In [1]: import numpy as np

In [2]: from numpy import linalg as LA

In [3]: np.set_printoptions(precision=1, suppress=True, linewidth=140, legacy="1.25")

In [4]: tidy = lambda a: np.round(a, 1) + 0

In [5]: feats = np.load("test12.npy")

In [6]: feats
Out[6]: 
array([[ 0.1,  0.1,  0.3,  0.4,  0. ,  0.5,  0.7],
       [ 0. ,  0.1,  1. ,  0.9,  0.1,  2.1,  2.3],
       [-0.1,  0. ,  0.6,  0.4, -0.2,  1.1,  1.2],
       [ 0. ,  0.1, -0.6, -0.8, -0.1, -1.5, -1.5],
       [ 0.1,  0. ,  1. ,  1.1,  0.1,  2.4,  2.5],
       [ 0. , -0.1,  1. ,  1.2, -0.1,  2.3,  2.4],
       [ 0. ,  0. ,  0.7,  1. , -0.1,  1.7,  1.5],
       [-0.1,  0. ,  1.3,  1.3, -0.1,  2.3,  2.4],
       [-0.2,  0.1, -0.5, -0.4,  0.1, -0.8, -0.8],
       [ 0.1,  0.1,  0.6,  0.5,  0.1,  0.8,  0.9],
       [ 0.2,  0. ,  1.7,  1.8,  0. ,  3.4,  3.3],
       [-0.1,  0.1,  2.7,  2.7,  0. ,  5.3,  5.2],
       [-0.1,  0. ,  1.5,  1.4, -0.2,  2.7,  2.9],
       [ 0. ,  0. ,  1.1,  1.2, -0.1,  2.1,  2.3],
       [-0.1,  0. ,  1.1,  1.2,  0. ,  2.5,  2.6],
       [ 0. , -0.1, -1.1, -1.3,  0.1, -2.5, -2.3],
       [ 0.1,  0.1, -0.6, -0.5,  0. , -0.7, -0.9],
       [ 0. ,  0.1, -1.9, -1.7,  0. , -3.6, -3.5],
       [-0.1, -0.1,  0.5,  0.4, -0.1,  1.2,  1.1],
       [ 0.1, -0.1,  0.1,  0.5, -0.1,  0.6,  0.8],
       [ 0.2, -0.1,  2.2,  2. ,  0. ,  4.1,  4. ],
       [-0.1,  0.1, -1.3, -1.5, -0.1, -2.7, -2.9],
       [ 0.1,  0.1, -0.8, -0.5,  0. , -1.4, -1.5],
       [ 0.1, -0.1, -2.1, -2.3,  0.2, -4.4, -4.4],
       [ 0. , -0.1, -3.1, -3.1,  0.1, -6.4, -6.5],
       [ 0.1, -0.1,  1.2,  1.2,  0. ,  2.6,  2.5],
       [ 0. ,  0. , -0.9, -0.9,  0. , -1.9, -1.8],
       [-0.1,  0. , -0.8, -0.9, -0.1, -1.8, -1.7],
       [-0.1,  0.1, -1.1, -1.1, -0.1, -2.1, -2.1],
       [ 0. ,  0. ,  0.1,  0.1, -0.1,  0.2,  0.3],
       [ 0. ,  0. , -2.5, -2.5,  0. , -5. , -4.9],
       [ 0.1, -0.2, -0.3, -0.3,  0. , -0.4, -0.2],
       [-0.1,  0.1, -0.2, -0.3,  0.1, -0.7, -0.7],
       [-0.1,  0. , -1.9, -2.1,  0. , -4. , -4. ],
       [-0.1,  0. , -1.1, -1. ,  0. , -1.9, -1.9],
       [ 0.3, -0.1,  0.4,  0.4,  0.1,  0.5,  0.5],
       [ 0. ,  0. ,  0.5,  0.5,  0.1,  0.9,  1.1],
       [-0.1,  0. , -2.9, -2.5,  0.1, -5.4, -5.4],
       [ 0.2,  0.1, -0.2, -0.3, -0.1, -0.9, -0.9],
       [ 0.1,  0.1, -0.2, -0.2,  0.1, -0.5, -0.7],
       [-0.1,  0. ,  0.8,  0.7,  0.1,  1.8,  2. ],
       [ 0. ,  0. , -0.2, -0.3,  0.1, -0.6, -0.4]])

In [7]: Uu, sig, vt = LA.svd(feats)

In [8]: np.argmax(sig[:-1] / (sig[1:] + 1e-6)) + 1
Out[8]: 1

In [9]: tidy(sig)
Out[9]: array([27.1,  0.9,  0.7,  0.7,  0.6,  0.5,  0.4])

In [10]: out = Uu[:, :1] @ np.diag(sig[:1]) @ vt[:1]

In [11]: tidy(LA.norm(feats - out) / LA.norm(feats))
Out[11]: 0.1

In [12]: tidy(np.abs(feats - out).max())
Out[12]: 0.3

In [13]: LA.matrix_rank(feats, rtol=0.05)
Out[13]: 1

In [14]: Xc = feats - feats.mean(axis=0)

In [15]: evecs = LA.svd(Xc)[2][:1]

In [16]: out = Xc - Xc @ evecs.T @ evecs

In [17]: tidy((Xc @ evecs.T).std(axis=0))
Out[17]: array([4.2])

In [18]: tidy(LA.norm(out) / LA.norm(Xc))
Out[18]: 0.1

In [19]: F = np.diag(np.array([-1, 0, 0, -1, -1]))

In [20]: F
Out[20]: 
array([[-1,  0,  0,  0,  0],
       [ 0,  0,  0,  0,  0],
       [ 0,  0,  0,  0,  0],
       [ 0,  0,  0, -1,  0],
       [ 0,  0,  0,  0, -1]])

In [21]: np.kron(np.eye(2, dtype=int), F)
Out[21]: 
array([[-1,  0,  0,  0,  0,  0,  0,  0,  0,  0],
       [ 0,  0,  0,  0,  0,  0,  0,  0,  0,  0],
       [ 0,  0,  0,  0,  0,  0,  0,  0,  0,  0],
       [ 0,  0,  0, -1,  0,  0,  0,  0,  0,  0],
       [ 0,  0,  0,  0, -1,  0,  0,  0,  0,  0],
       [ 0,  0,  0,  0,  0, -1,  0,  0,  0,  0],
       [ 0,  0,  0,  0,  0,  0,  0,  0,  0,  0],
       [ 0,  0,  0,  0,  0,  0,  0,  0,  0,  0],
       [ 0,  0,  0,  0,  0,  0,  0,  0, -1,  0],
       [ 0,  0,  0,  0,  0,  0,  0,  0,  0, -1]])

In [22]: tidy(LA.eigvals(F).sum().real)
Out[22]: -3.0

In [23]: np.einsum("ii->", F)
Out[23]: -3

In [24]: tidy(LA.det(F.T))
Out[24]: 0.0

In [25]: def softmax(z):
    ...:     e = np.exp(z - z.max(axis=-1, keepdims=True))
    ...:     return e / e.sum(axis=-1, keepdims=True)
    ...: 

In [26]: softmax(F[1] + -3)
Out[26]: array([0.2, 0.2, 0.2, 0.2, 0.2])

In [27]: softmax(10 * F[1])
Out[27]: array([0.2, 0.2, 0.2, 0.2, 0.2])

In [28]: att = F @ F.T / np.sqrt(5)

In [29]: tidy(softmax(att + np.triu(np.full(att.shape, -np.inf), 1)))
Out[29]: 
array([[1. , 0. , 0. , 0. , 0. ],
       [0.5, 0.5, 0. , 0. , 0. ],
       [0.3, 0.3, 0.3, 0. , 0. ],
       [0.2, 0.2, 0.2, 0.3, 0. ],
       [0.2, 0.2, 0.2, 0.2, 0.3]])

In [30]: tidy(softmax(att))
Out[30]: 
array([[0.3, 0.2, 0.2, 0.2, 0.2],
       [0.2, 0.2, 0.2, 0.2, 0.2],
       [0.2, 0.2, 0.2, 0.2, 0.2],
       [0.2, 0.2, 0.2, 0.3, 0.2],
       [0.2, 0.2, 0.2, 0.2, 0.3]])

In [31]: (F != 0).astype(int)
Out[31]: 
array([[1, 0, 0, 0, 0],
       [0, 0, 0, 0, 0],
       [0, 0, 0, 0, 0],
       [0, 0, 0, 1, 0],
       [0, 0, 0, 0, 1]])

In [32]: np.prod(np.diag(F)), tidy(LA.det(F))
Out[32]: (0, 0.0)

In [33]: F @ F
Out[33]: 
array([[1, 0, 0, 0, 0],
       [0, 0, 0, 0, 0],
       [0, 0, 0, 0, 0],
       [0, 0, 0, 1, 0],
       [0, 0, 0, 0, 1]])

In [34]: tidy(np.sort(LA.eigvals(F)))
Out[34]: array([-1., -1., -1.,  0.,  0.])

In [35]: Uu, sig, vt = LA.svd(F)

In [36]: np.argmax(sig[:-1] / (sig[1:] + 1e-6)) + 1
Out[36]: 3

In [37]: out = Uu[:, :3] @ np.diag(sig[:3]) @ vt[:3]

In [38]: LA.matrix_rank(F, rtol=0.05)
Out[38]: 3

In [39]: out
Out[39]: 
array([[-1.,  0.,  0.,  0.,  0.],
       [ 0.,  0.,  0.,  0.,  0.],
       [ 0.,  0.,  0.,  0.,  0.],
       [ 0.,  0.,  0., -1.,  0.],
       [ 0.,  0.,  0.,  0., -1.]])

In [40]: M = np.loadtxt("out18.csv", delimiter=",")

In [41]: tidy(M)
Out[41]: 
array([[  1.3,   1.8,  -2.4],
       [ -7.3,   8.9,  10.5],
       [ 11.5,  -6.7, -17.7],
       [ 13.7,  -8.6, -21.1],
       [ -3. ,   5.3,   3.9],
       [ -9.3,  10.6,  13.5],
       [ -1. ,   3.7,   1. ],
       [  0.4,   2.5,  -1. ],
       [ -1.4,   4. ,   1.7],
       [ -8.7,  10. ,  12.5],
       [  0.6,   2.3,  -1.5],
       [  5. ,  -1.4,  -8. ],
       [  1.8,   1.3,  -3.2],
       [ -9.9,  11. ,  14.3],
       [ -2.1,   4.6,   2.6],
       [ -4.4,   6.5,   6.1],
       [  4.7,  -1.1,  -7.5],
       [ -1.3,   3.9,   1.4],
       [ -0.9,   3.6,   0.8],
       [  1.9,   1.3,  -3.3],
       [  0.3,   2.6,  -1. ]])

In [42]: # rows and columns are dependent

In [43]: tidy(np.trace(LA.pinv(M) @ M))
Out[43]: 2.0

In [44]: try:
    ...:     LA.inv(M)
    ...: except LA.LinAlgError as e:
    ...:     print("failed:", e)
    ...: 
failed: Last 2 dimensions of the array must be square

In [45]: dist = LA.norm(M[:, None] - M[None], axis=-1)

In [46]: dist.mean(axis=1).argmax()
Out[46]: 3

In [47]: LA.matrix_rank(dist ** 2)
Out[47]: 3

In [48]: np.unravel_index(dist.round(6).argmax(), dist.shape)
Out[48]: (3, 13)

In [49]: tidy(LA.norm(M - M.mean(axis=0), axis=1))
Out[49]: array([ 3.3, 13.7, 23.6, 28. ,  5.1, 17.8,  1.2,  1.5,  2.1, 16.4,  2. , 10.7,  4.4, 18.8,  3.4,  8. , 10. ,  1.8,  1. ,  4.5,  1.4])

In [50]: blk = np.stack([M, 2 * M, M[::-1]])

In [51]: LA.matrix_rank(blk)
Out[51]: array([2, 2, 2])

In [52]: [round(float(x), 1) for x in LA.svd(F, compute_uv=False)[:3]]
Out[52]: [1.0, 1.0, 1.0]

In [53]: LA.cond(F) > 100
Out[53]: True

In [54]: tidy(LA.norm(F, 2) / LA.norm(F))
Out[54]: 0.6

In [55]: LA.matrix_rank(F, rtol=0.1)
Out[55]: 3

In [56]: out = np.array([[1, 2, 0], [-2, 2, -2]])

In [57]: W2 = np.kron(out, F)

In [58]: W2.shape
Out[58]: (10, 15)

In [59]: tidy(LA.norm(W2, 2)), tidy(LA.norm(out, 2) * LA.norm(F, 2))
Out[59]: (3.5, 3.5)

In [60]: W2
Out[60]: 
array([[-1,  0,  0,  0,  0, -2,  0,  0,  0,  0,  0,  0,  0,  0,  0],
       [ 0,  0,  0,  0,  0,  0,  0,  0,  0,  0,  0,  0,  0,  0,  0],
       [ 0,  0,  0,  0,  0,  0,  0,  0,  0,  0,  0,  0,  0,  0,  0],
       [ 0,  0,  0, -1,  0,  0,  0,  0, -2,  0,  0,  0,  0,  0,  0],
       [ 0,  0,  0,  0, -1,  0,  0,  0,  0, -2,  0,  0,  0,  0,  0],
       [ 2,  0,  0,  0,  0, -2,  0,  0,  0,  0,  2,  0,  0,  0,  0],
       [ 0,  0,  0,  0,  0,  0,  0,  0,  0,  0,  0,  0,  0,  0,  0],
       [ 0,  0,  0,  0,  0,  0,  0,  0,  0,  0,  0,  0,  0,  0,  0],
       [ 0,  0,  0,  2,  0,  0,  0,  0, -2,  0,  0,  0,  0,  2,  0],
       [ 0,  0,  0,  0,  2,  0,  0,  0,  0, -2,  0,  0,  0,  0,  2]])

In [61]: out = np.array([[2, 1, 0, 0, 0, 2, 1, 1], [1, 2, 2, 1, 0, 0, 1, 1]])

In [62]: data = out.T @ out

In [63]: data
Out[63]: 
array([[5, 4, 2, 1, 0, 4, 3, 3],
       [4, 5, 4, 2, 0, 2, 3, 3],
       [2, 4, 4, 2, 0, 0, 2, 2],
       [1, 2, 2, 1, 0, 0, 1, 1],
       [0, 0, 0, 0, 0, 0, 0, 0],
       [4, 2, 0, 0, 0, 4, 2, 2],
       [3, 3, 2, 1, 0, 2, 2, 2],
       [3, 3, 2, 1, 0, 2, 2, 2]])

In [64]: # null space of dimension 6

In [65]: Uu, sig, vt = LA.svd(data, full_matrices=False)

In [66]: tidy(vt @ vt.T)
Out[66]: 
array([[1., 0., 0., 0., 0., 0., 0., 0.],
       [0., 1., 0., 0., 0., 0., 0., 0.],
       [0., 0., 1., 0., 0., 0., 0., 0.],
       [0., 0., 0., 1., 0., 0., 0., 0.],
       [0., 0., 0., 0., 1., 0., 0., 0.],
       [0., 0., 0., 0., 0., 1., 0., 0.],
       [0., 0., 0., 0., 0., 0., 1., 0.],
       [0., 0., 0., 0., 0., 0., 0., 1.]])

In [67]: (sig > 1e-8).sum()
Out[67]: 2

In [68]: tidy(np.abs(vt[0]))
Out[68]: array([0.5, 0.5, 0.4, 0.2, 0. , 0.3, 0.3, 0.3])

In [69]: np.abs(Uu[:, 0]).round(6).argmax()
Out[69]: 1

In [70]: tidy(sig / sig[0])
Out[70]: array([1. , 0.3, 0. , 0. , 0. , 0. , 0. , 0. ])

In [71]: np.allclose(Uu * sig @ vt, data)
Out[71]: True
